$ python3 -q
>>> import numpy as np
>>> import numpy.linalg as la
>>> np.set_printoptions(precision=2, suppress=True, linewidth=160)
>>> A = np.load("sample19.npy")
>>> A
array([[ 0.08,  0.16,  0.24, -0.06],
       [ 0.24,  0.48,  0.72, -0.18],
       [-0.48, -0.96, -1.44,  0.36],
       [ 0.4 ,  0.8 ,  1.2 , -0.3 ],
       [-0.08, -0.16, -0.24,  0.06],
       [-0.44, -0.88, -1.32,  0.33],
       [ 0.12,  0.24,  0.36, -0.09]])
>>> A @ A
Traceback (most recent call last):
  File "<python-input-5>", line 1, in <module>
    A @ A
    ~~^~~
ValueError: matmul: Input operand 1 has a mismatch in its core dimension 0, with gufunc signature (n?,k),(k,m?)->(n?,m?) (size 7 is different from 4)
>>> cov = A.T @ A
>>> (A @ A.T).shape
(7, 7)
>>> cov
array([[ 0.67,  1.34,  2.01, -0.5 ],
       [ 1.34,  2.68,  4.01, -1.  ],
       [ 2.01,  4.01,  6.02, -1.5 ],
       [-0.5 , -1.  , -1.5 ,  0.38]])
>>> np.diag(cov)
array([0.67, 2.68, 6.02, 0.38])
>>> np.round(la.svd(A, compute_uv=False) ** 2, 2) + 0
array([9.74, 0.  , 0.  , 0.  ])
>>> np.allclose(cov, cov.T)
True
>>> [round(float(x), 2) for x in la.svd(A, compute_uv=False)[:3]]
[3.12, 0.0, 0.0]
>>> np.argsort(-la.norm(A, axis=0).round(6), kind="stable")[:3]
array([2, 1, 0])
>>> la.cond(A) > 100
np.True_
>>> U, s, Vh = la.svd(A)
>>> evecs = Vh[:(s > 1e-8).sum()]
>>> rng = np.random.default_rng(14846)
>>> vec = A[5] + 2 * A[6] + rng.integers(2) * np.eye(4)[3]
>>> vec
array([-0.2 , -0.4 , -0.6 ,  1.15])
>>> np.allclose(evecs.T @ evecs @ vec, vec)
False
>>> la.matrix_rank(np.vstack([A, vec]))
np.int64(2)
>>> np.round(la.norm(vec - evecs.T @ evecs @ vec), 2)
np.float64(0.98)
>>> U, s, Vh = la.svd(A)
>>> np.argmax(s[:-1] / (s[1:] + 1e-6)) + 1
np.int64(1)
>>> out = U[:, :1] @ np.diag(s[:1]) @ Vh[:1]
>>> out
array([[ 0.08,  0.16,  0.24, -0.06],
       [ 0.24,  0.48,  0.72, -0.18],
       [-0.48, -0.96, -1.44,  0.36],
       [ 0.4 ,  0.8 ,  1.2 , -0.3 ],
       [-0.08, -0.16, -0.24,  0.06],
       [-0.44, -0.88, -1.32,  0.33],
       [ 0.12,  0.24,  0.36, -0.09]])
>>> rk = la.matrix_rank(out)
>>> rk
np.int64(1)
>>> N = la.svd(out)[2][rk:].T
>>> [int(la.matrix_rank(out[:, :j + 1])) for j in range(4)]
[1, 1, 1, 1]
>>> [int(la.matrix_rank(out[:i])) for i in range(1, len(out) + 1)]
[1, 1, 1, 1, 1, 1, 1]
>>> W0 = np.loadtxt("arr.csv", delimiter=",")
>>> W0
array([[ 5.,  0., 10.,  5., 10., 10.,  5.],
       [ 5.,  0., 10.,  5., 10., 10.,  5.],
       [ 0.,  0.,  0.,  0.,  0.,  0.,  0.],
       [ 1.,  0.,  2.,  1.,  2.,  2.,  1.],
       [-3.,  0., -6., -3., -6., -6., -3.],
       [ 0.,  0.,  0.,  0.,  0.,  0.,  0.]])
>>> U, s, Vh = la.svd(W0)
>>> np.argmax(s[:-1] / (s[1:] + 1e-6)) + 1
np.int64(1)
>>> out = U[:, :1] @ np.diag(s[:1]) @ Vh[:1]
>>> np.round(la.norm(W0 - out) / la.norm(W0), 2)
np.float64(0.0)
>>> np.round(la.norm(W0 - out, 2), 2), np.round(s[1], 2)
(np.float64(0.0), np.float64(0.0))
>>> la.matrix_rank(W0, rtol=0.05)
np.int64(1)
>>> out
array([[ 5.,  0., 10.,  5., 10., 10.,  5.],
       [ 5.,  0., 10.,  5., 10., 10.,  5.],
       [ 0.,  0.,  0.,  0.,  0.,  0.,  0.],
       [ 1.,  0.,  2.,  1.,  2.,  2.,  1.],
       [-3.,  0., -6., -3., -6., -6., -3.],
       [ 0.,  0.,  0.,  0.,  0.,  0.,  0.]])
>>> ang = np.radians(15)
>>> r_ = np.eye(4)
>>> r_[2, 2] = r_[1, 1] = np.cos(ang)
>>> r_[2, 1], r_[1, 2] = -np.sin(ang), np.sin(ang)
>>> r_
array([[ 1.  ,  0.  ,  0.  ,  0.  ],
       [ 0.  ,  0.97,  0.26,  0.  ],
       [ 0.  , -0.26,  0.97,  0.  ],
       [ 0.  ,  0.  ,  0.  ,  1.  ]])
>>> out = A @ r_.T
>>> np.round(la.svd(A, compute_uv=False), 2) + 0, np.round(la.svd(out, compute_uv=False), 2) + 0
(array([3.12, 0.  , 0.  , 0.  ]), array([3.12, 0.  , 0.  , 0.  ]))
>>> out
array([[ 0.08,  0.22,  0.19, -0.06],
       [ 0.24,  0.65,  0.57, -0.18],
       [-0.48, -1.3 , -1.14,  0.36],
       [ 0.4 ,  1.08,  0.95, -0.3 ],
       [-0.08, -0.22, -0.19,  0.06],
       [-0.44, -1.19, -1.05,  0.33],
       [ 0.12,  0.32,  0.29, -0.09]])
>>> np.allclose(la.norm(A, axis=1), la.norm(out, axis=1))
True
>>> round(la.det(r_), 2), round(np.trace(r_), 2)
(np.float64(1.0), np.float64(3.93))
>>> np.allclose(A @ A.T, out @ out.T)
True
>>> K = np.eye(4, dtype=int)[rng.permutation(4)]
>>> K
array([[0, 0, 0, 1],
       [0, 1, 0, 0],
       [1, 0, 0, 0],
       [0, 0, 1, 0]])
>>> K @ K
array([[0, 0, 1, 0],
       [0, 1, 0, 0],
       [0, 0, 0, 1],
       [1, 0, 0, 0]])
>>> W0 @ W0
Traceback (most recent call last):
  File "<python-input-55>", line 1, in <module>
    W0 @ W0
    ~~~^~~~
ValueError: matmul: Input operand 1 has a mismatch in its core dimension 0, with gufunc signature (n?,k),(k,m?)->(n?,m?) (size 6 is different from 7)
>>> cov = W0.T @ W0
>>> np.round(la.svd(W0, compute_uv=False) ** 2, 2) + 0
array([900.,   0.,   0.,   0.,   0.,   0.])
>>> (W0 @ W0.T).shape
(6, 6)
>>> np.diag(cov)
array([ 60.,   0., 240.,  60., 240., 240.,  60.])
>>> m1 = np.load("case6.npy")
>>> m1
array([[  1.53,  19.9 ,  -1.17],
       [ 10.  ,  -1.89,  -5.34],
       [ 13.58,  -6.17,   8.77],
       [  7.12,  -1.52,   7.  ],
       [  9.31,  -8.15,  -5.35],
       [  2.63, -18.08, -21.15],
       [ -3.53,  -1.03,  -4.51],
       [  5.84,  -4.68,  13.31],
       [ -5.62,  -4.68,  -9.45],
       [  6.44,  -1.11,  -6.17],
       [ -4.87,  10.79,   9.81],
       [-16.3 ,  18.77,   7.58],
       [ -8.32,  11.19,  -0.96],
       [-14.64,   1.54,  14.8 ],
       [ -9.84,  -3.5 , -13.34],
       [-11.5 ,   0.07,   1.55],
       [  1.04,  -6.78,  -4.06],
       [  3.65,  15.75,  -8.01]])
>>> Ac = m1 - m1.mean(axis=0)
>>> U, s, Vh = la.svd(Ac, full_matrices=False)
>>> s
array([50.32, 35.85, 29.56])
>>> np.abs(Vh[-1])
array([0.66, 0.66, 0.35])
>>> np.abs(U[:, 0]).argmax()
np.int64(5)
>>> np.round(Ac.mean(axis=0), 2) + 0
array([0., 0., 0.])
>>> hat = m1 @ la.solve(m1.T @ m1, m1.T)
>>> la.matrix_rank(np.eye(18) - hat)
np.int64(15)
>>> O, _ = la.qr(np.array([[1.3, 1.5, -0.3], [-2.0, -0.3, -0.2], [0.9, -0.7, -1.9]]))
>>> X = 2 * O
>>> X
array([[-1.02, -1.48,  0.87],
       [ 1.57, -0.39,  1.18],
       [-0.71,  1.28,  1.36]])
>>> out = X / la.norm(X, axis=1, keepdims=True)
>>> cov = out @ out.T
>>> (np.abs(cov) > 0.9).astype(int)
array([[1, 0, 0],
       [0, 1, 0],
       [0, 0, 1]])
>>> cov.round(2) + 0
array([[1., 0., 0.],
       [0., 1., 0.],
       [0., 0., 1.]])
>>> np.degrees(np.arccos(np.clip(cov[0, 2], -1, 1)))
np.float64(90.0)
>>> (cov - 2 * np.eye(3)).round(6).argmax(axis=1)
array([1, 0, 0])
>>> la.norm(out, axis=1)
array([1., 1., 1.])
>>> J = np.load("test18.npy")
>>> J
array([[3, 3, 4],
       [2, 2, 3],
       [1, 1, 2],
       [1, 1, 2],
       [4, 4, 5]])
>>> out = np.array([[-2, -1, 1], [-2, 1, 0]])
>>> cent = np.kron(out, J)
>>> cent
array([[ -6,  -6,  -8,  -3,  -3,  -4,   3,   3,   4],
       [ -4,  -4,  -6,  -2,  -2,  -3,   2,   2,   3],
       [ -2,  -2,  -4,  -1,  -1,  -2,   1,   1,   2],
       [ -2,  -2,  -4,  -1,  -1,  -2,   1,   1,   2],
       [ -8,  -8, -10,  -4,  -4,  -5,   4,   4,   5],
       [ -6,  -6,  -8,   3,   3,   4,   0,   0,   0],
       [ -4,  -4,  -6,   2,   2,   3,   0,   0,   0],
       [ -2,  -2,  -4,   1,   1,   2,   0,   0,   0],
       [ -2,  -2,  -4,   1,   1,   2,   0,   0,   0],
       [ -8,  -8, -10,   4,   4,   5,   0,   0,   0]])
>>> la.matrix_rank(cent)
np.int64(4)
>>> T = np.stack([J, -2 * J, J[::-1]])
>>> np.einsum("bij,cij->bc", T, T)
array([[ 120, -240,  114],
       [-240,  480, -228],
       [ 114, -228,  120]])
>>> F = np.array([[-0.3, 0.3, 1.4, -0.6, 0.5, 0.5, -1.2],
...     [1.2, 1.4, -0.5, -0.5, -1.4, -0.4, -0.9],
...     [1.2, 0.1, 0.6, -0.4, -0.2, -0.8, -0.6]])
>>> vec = np.array([2, -1, 2, 2, -1, 0, 2])
>>> h1 = np.maximum(F @ vec, 0)
>>> np.flatnonzero(h1 > 1e-9)
array([2])
>>> np.maximum(F @ vec, 0) - np.maximum(-F @ vec, 0)
array([-2.2, -1.4,  1.7])
>>> h1
array([0. , 0. , 1.7])
>>> np.maximum(F @ (3 * vec), 0)
array([0. , 0. , 5.1])
>>> out = F / la.norm(F, axis=1, keepdims=True)
>>> cov = out @ out.T
>>> cov
array([[ 1.  , -0.03,  0.27],
       [-0.03,  1.  ,  0.58],
       [ 0.27,  0.58,  1.  ]])
>>> (cov - 2 * np.eye(3)).round(6).argmax(axis=1)
array([2, 2, 1])
>>> round(float(np.degrees(np.arccos(np.clip(cov[2, 1], -1, 1)))), 2)
54.7
>>> (np.abs(cov) > 0.9).astype(int)
array([[1, 0, 0],
       [0, 1, 0],
       [0, 0, 1]])
>>> la.norm(out, axis=1)
array([1., 1., 1.])
>>> np.argwhere(np.triu(np.abs(cov) > 0.95, 1))
array([], shape=(0, 2), dtype=int64)
>>> out = F + rng.integers(-2, 3, (3, 2)) @ rng.integers(-2, 3, (2, 7))
>>> out
array([[ 5.7,  4.3,  5.4,  1.4,  4.5,  0.5, -5.2],
       [ 1.2, -2.6, -4.5,  0.5, -5.4, -3.4,  3.1],
       [ 4.2,  2.1,  2.6,  0.6,  1.8, -0.8, -2.6]])
>>> out - F
array([[ 6.,  4.,  4.,  2.,  4.,  0., -4.],
       [ 0., -4., -4.,  1., -4., -3.,  4.],
       [ 3.,  2.,  2.,  1.,  2.,  0., -2.]])
>>> np.abs(out - F).sum(axis=1)
array([24., 20., 12.])
>>> U, s, Vh = la.svd(F, full_matrices=False)
>>> np.cumsum(s ** 2) / np.sum(s ** 2)
array([0.57, 0.9 , 1.  ])
>>> np.round(Vh @ Vh.T, 2) + 0
array([[1., 0., 0.],
       [0., 1., 0.],
       [0., 0., 1.]])
>>> s
array([2.86, 2.17, 1.18])
>>> (s > 1e-8).sum()
np.int64(3)
>>> np.abs(U[:, 0]).round(6).argmax()
np.int64(1)
>>> np.allclose(U * s @ Vh, F)
True
>>> np.round(U.T @ U, 2) + 0
array([[1., 0., 0.],
       [0., 1., 0.],
       [0., 0., 1.]])
>>> U.shape, s.shape, Vh.shape
((3, 3), (3,), (3, 7))
>>> E = np.load("a.npy")
>>> E
array([[-0.73, -0.09,  0.57,  0.18, -0.32],
       [ 0.2 , -0.4 ,  0.6 , -0.43,  0.5 ],
       [ 0.  , -0.33, -0.05,  0.81,  0.48],
       [-0.12, -0.84, -0.4 , -0.19, -0.31],
       [-0.65,  0.13, -0.38, -0.31,  0.57]])
>>> def softmax(z):
...     e = np.exp(z - z.max(axis=-1, keepdims=True))
...     return e / e.sum(axis=-1, keepdims=True)
... 
>>> softmax(E[1])
array([0.2 , 0.11, 0.3 , 0.11, 0.27])
>>> np.round(softmax(10 * E[1]), 2) + 0
array([0.01, 0.  , 0.72, 0.  , 0.26])
>>> att = E @ E.T / np.sqrt(5)
>>> softmax(att + np.triu(np.full(att.shape, -np.inf), 1))
array([[1.  , 0.  , 0.  , 0.  , 0.  ],
       [0.39, 0.61, 0.  , 0.  , 0.  ],
       [0.28, 0.28, 0.44, 0.  , 0.  ],
       [0.22, 0.22, 0.22, 0.34, 0.  ],
       [0.18, 0.18, 0.18, 0.18, 0.28]])
>>> softmax(att)
array([[0.28, 0.18, 0.18, 0.18, 0.18],
       [0.18, 0.28, 0.18, 0.18, 0.18],
       [0.18, 0.18, 0.28, 0.18, 0.18],
       [0.18, 0.18, 0.18, 0.28, 0.18],
       [0.18, 0.18, 0.18, 0.18, 0.28]])
>>> hat = np.triu(np.array([[0, 1, 1, 0, -2],
...     [1, 0, -2, 1, -2],
...     [-1, 0, -2, -2, 1],
...     [0, -2, -2, -1, 0],
...     [1, 1, 1, 1, 1]]), 1) + np.eye(5)
>>> out = hat @ E @ la.inv(hat)
>>> la.matrix_rank(out)
np.int64(5)
>>> np.round(np.trace(out), 2), round(float(np.trace(E)), 2)
(np.float64(-0.8), -0.8)
>>> hat @ E - E @ hat
array([[ 1.49, -0.28,  1.87,  2.24, -2.37],
       [ 1.17, -0.64, -0.54,  0.41, -3.41],
       [-0.4 ,  1.81, -0.26,  0.3 ,  0.57],
       [ 0.  ,  0.12, -1.55,  0.05, -1.52],
       [ 0.  ,  0.65,  0.91, -0.9 , -0.64]])
